In [1]: import numpy as np

In [2]: import numpy.linalg as la

In [3]: np.set_printoptions(suppress=True, linewidth=200)

In [4]: def tidy(a):
   ...:     return np.round(a, 2) + 0
   ...: 

In [5]: arr = np.array([[0, 0, 1, -1, 2, 1, -2, -2, 0, 0, -1],
   ...:     [-2, 0, 2, 0, -2, 0, 1, -1, -2, -2, 2],
   ...:     [2, 2, -1, 0, -2, -1, -2, 0, 1, 2, -2],
   ...:     [2, 1, 1, 2, 0, -1, -2, 1, 2, 0, 0],
   ...:     [2, -1, 0, 0, 1, 2, -2, -1, -2, 2, 0]])

In [6]: arr[0] = arr[4]

In [7]: arr
Out[7]: 
array([[ 2, -1,  0,  0,  1,  2, -2, -1, -2,  2,  0],
       [-2,  0,  2,  0, -2,  0,  1, -1, -2, -2,  2],
       [ 2,  2, -1,  0, -2, -1, -2,  0,  1,  2, -2],
       [ 2,  1,  1,  2,  0, -1, -2,  1,  2,  0,  0],
       [ 2, -1,  0,  0,  1,  2, -2, -1, -2,  2,  0]])

In [8]: # looks like rank 4

In [9]: w1 = np.array([[0, 3],
   ...:     [2, -3],
   ...:     [-1, -2],
   ...:     [3, 2],
   ...:     [1, -2],
   ...:     [3, 3],
   ...:     [3, 3],
   ...:     [3, 3],
   ...:     [2, -1],
   ...:     [-3, -2],
   ...:     [0, 3]])

In [10]: b = np.array([2, 3])

In [11]: H = np.maximum(arr @ w1 + b, 0)

In [12]: la.matrix_rank(H)
Out[12]: np.int64(2)

In [13]: (H > 0).mean(axis=0)
Out[13]: array([0.2, 0.6])

In [14]: basis = np.array([[-1, -2], [0, 3]])

In [15]: H @ basis
Out[15]: 
array([[  0,  15],
       [  0,  27],
       [  0,   0],
       [ -7, -14],
       [  0,  15]])

In [16]: Uu, sigma, Vt = la.svd(arr)

In [17]: evecs = Vt[:(sigma > 1e-8).sum()]

In [18]: rng = np.random.default_rng(33)

In [19]: x = arr[3] + 5 * arr[4] + rng.integers(2) * np.eye(11)[9]

In [20]: x
Out[20]: array([ 12.,  -4.,   1.,   2.,   5.,   9., -12.,  -4.,  -8.,  11.,   0.])

In [21]: tidy(np.diag(evecs.T @ evecs))
Out[21]: array([0.39, 0.26, 0.38, 0.29, 0.67, 0.25, 0.41, 0.16, 0.54, 0.35, 0.3 ])

In [22]: np.allclose(evecs.T @ evecs @ x, x)
Out[22]: False

In [23]: la.matrix_rank(np.vstack([arr, x]))
Out[23]: np.int64(5)

In [24]: rank = la.matrix_rank(arr)

In [25]: rank
Out[25]: np.int64(4)

In [26]: ns = la.svd(arr)[2][rank:].T

In [27]: [int(la.matrix_rank(np.delete(arr, i, axis=0))) for i in range(5)]
Out[27]: [4, 3, 3, 3, 4]

In [28]: [int(la.matrix_rank(arr[:i])) for i in range(1, len(arr) + 1)]
Out[28]: [1, 2, 3, 4, 4]

In [29]: ns.shape
Out[29]: (11, 7)

In [30]: np.allclose(arr @ ns, 0)
Out[30]: True

In [31]: np.argsort(-la.norm(arr, axis=0).round(6), kind="stable")[:3]
Out[31]: array([0, 6, 8])

In [32]: [round(float(x), 2) for x in la.svd(arr, compute_uv=False)[:3]]
Out[32]: [7.57, 6.19, 3.58]

In [33]: tidy(la.norm(arr, 2) / la.norm(arr))
Out[33]: np.float64(0.69)

In [34]: la.matrix_rank(arr, rtol=0.1)
Out[34]: np.int64(4)

In [35]: feats = np.loadtxt("case9.csv", delimiter=",")

In [36]: feats
Out[36]: 
array([[2., 0., 0., 0., 0., 0., 0., 0., 0.],
       [0., 3., 0., 0., 0., 0., 0., 0., 0.],
       [0., 0., 2., 0., 0., 0., 0., 0., 0.],
       [0., 0., 0., 1., 0., 0., 0., 0., 0.],
       [0., 0., 0., 0., 1., 0., 0., 0., 0.],
       [0., 0., 0., 0., 0., 3., 0., 0., 0.],
       [0., 0., 0., 0., 0., 0., 1., 0., 0.],
       [0., 0., 0., 0., 0., 0., 0., 3., 0.],
       [0., 0., 0., 0., 0., 0., 0., 0., 3.]])

In [37]: # symmetric

In [38]: tidy(la.svd(feats, compute_uv=False))
Out[38]: array([3., 3., 3., 3., 2., 2., 1., 1., 1.])

In [39]: feats @ feats.T
Out[39]: 
array([[4., 0., 0., 0., 0., 0., 0., 0., 0.],
       [0., 9., 0., 0., 0., 0., 0., 0., 0.],
       [0., 0., 4., 0., 0., 0., 0., 0., 0.],
       [0., 0., 0., 1., 0., 0., 0., 0., 0.],
       [0., 0., 0., 0., 1., 0., 0., 0., 0.],
       [0., 0., 0., 0., 0., 9., 0., 0., 0.],
       [0., 0., 0., 0., 0., 0., 1., 0., 0.],
       [0., 0., 0., 0., 0., 0., 0., 9., 0.],
       [0., 0., 0., 0., 0., 0., 0., 0., 9.]])

In [40]: tidy(la.norm(feats, axis=0))
Out[40]: array([2., 3., 2., 1., 1., 3., 1., 3., 3.])

In [41]: M = np.load("x.npy")

In [42]: M
Out[42]: 
array([[ 5,  6,  7],
       [ 8,  9, 10],
       [11, 12, 13],
       [14, 15, 16],
       [17, 18, 19],
       [20, 21, 22],
       [23, 24, 25]])

In [43]: Uu, sigma, Vt = la.svd(M)

In [44]: evecs = Vt[:(sigma > 1e-8).sum()]

In [45]: x = M[5] + -2 * M[4] + rng.integers(2) * np.eye(3)[0]

In [46]: x
Out[46]: array([-14., -15., -16.])

In [47]: np.allclose(evecs.T @ evecs @ x, x)
Out[47]: True

In [48]: tidy(evecs.T @ evecs)
Out[48]: 
array([[ 0.83,  0.33, -0.17],
       [ 0.33,  0.33,  0.33],
       [-0.17,  0.33,  0.83]])

In [49]: mat = np.load("layer4.npy")

In [50]: mat
Out[50]: 
array([[-4.69,  2.63,  1.83],
       [ 1.69,  3.6 ,  0.31],
       [ 7.27,  5.58,  4.62],
       [ 0.52,  2.88, -2.12],
       [ 5.74,  4.96,  3.05],
       [ 4.44,  5.02,  4.65],
       [ 6.08,  5.46,  5.22],
       [ 9.32,  5.77,  3.5 ],
       [-0.78,  3.41,  1.82],
       [-1.28,  3.39,  2.22],
       [ 3.26,  5.16,  6.55],
       [ 5.47,  5.38,  5.44],
       [ 3.18,  4.09,  1.26],
       [ 0.25,  3.4 ,  0.76],
       [-1.13,  3.54,  2.83],
       [ 9.3 ,  6.58,  7.58],
       [-0.35,  3.49,  1.79],
       [-2.11,  2.44, -1.71],
       [ 4.95,  5.78,  7.93],
       [ 8.28,  6.42,  7.83],
       [ 2.65,  4.61,  4.4 ],
       [ 2.11,  3.62, -0.02],
       [ 3.75,  4.57,  3.08],
       [ 7.72,  6.16,  7.06],
       [-2.52,  3.14,  2.22],
       [ 4.94,  4.4 ,  1.04],
       [-2.82,  2.49, -0.73],
       [-6.15,  0.62, -6.75],
       [-2.25,  2.12, -3.16],
       [-5.22,  1.77, -1.93],
       [-3.4 ,  2.08, -2.22],
       [ 7.32,  5.82,  5.79],
       [-7.46,  0.49, -6.11],
       [-4.48,  2.67,  1.85],
       [-2.23,  2.71, -0.21],
       [ 3.78,  5.19,  6.16]])

In [51]: lab = rng.permutation(3)

In [52]: other = mat[:, lab] * rng.choice([-1, 1], 3)

In [53]: other
Out[53]: 
array([[-4.69, -1.83, -2.63],
       [ 1.69, -0.31, -3.6 ],
       [ 7.27, -4.62, -5.58],
       [ 0.52,  2.12, -2.88],
       [ 5.74, -3.05, -4.96],
       [ 4.44, -4.65, -5.02],
       [ 6.08, -5.22, -5.46],
       [ 9.32, -3.5 , -5.77],
       [-0.78, -1.82, -3.41],
       [-1.28, -2.22, -3.39],
       [ 3.26, -6.55, -5.16],
       [ 5.47, -5.44, -5.38],
       [ 3.18, -1.26, -4.09],
       [ 0.25, -0.76, -3.4 ],
       [-1.13, -2.83, -3.54],
       [ 9.3 , -7.58, -6.58],
       [-0.35, -1.79, -3.49],
       [-2.11,  1.71, -2.44],
       [ 4.95, -7.93, -5.78],
       [ 8.28, -7.83, -6.42],
       [ 2.65, -4.4 , -4.61],
       [ 2.11,  0.02, -3.62],
       [ 3.75, -3.08, -4.57],
       [ 7.72, -7.06, -6.16],
       [-2.52, -2.22, -3.14],
       [ 4.94, -1.04, -4.4 ],
       [-2.82,  0.73, -2.49],
       [-6.15,  6.75, -0.62],
       [-2.25,  3.16, -2.12],
       [-5.22,  1.93, -1.77],
       [-3.4 ,  2.22, -2.08],
       [ 7.32, -5.79, -5.82],
       [-7.46,  6.11, -0.49],
       [-4.48, -1.85, -2.67],
       [-2.23,  0.21, -2.71],
       [ 3.78, -6.16, -5.19]])

In [54]: Uu, _, Vt = la.svd(mat.T @ other)

In [55]: tidy(Uu @ Vt)
Out[55]: 
array([[ 1.,  0.,  0.],
       [ 0.,  0., -1.],
       [ 0., -1.,  0.]])

In [56]: tidy(la.lstsq(mat, other)[0])
Out[56]: 
array([[ 1.,  0.,  0.],
       [ 0.,  0., -1.],
       [ 0., -1.,  0.]])
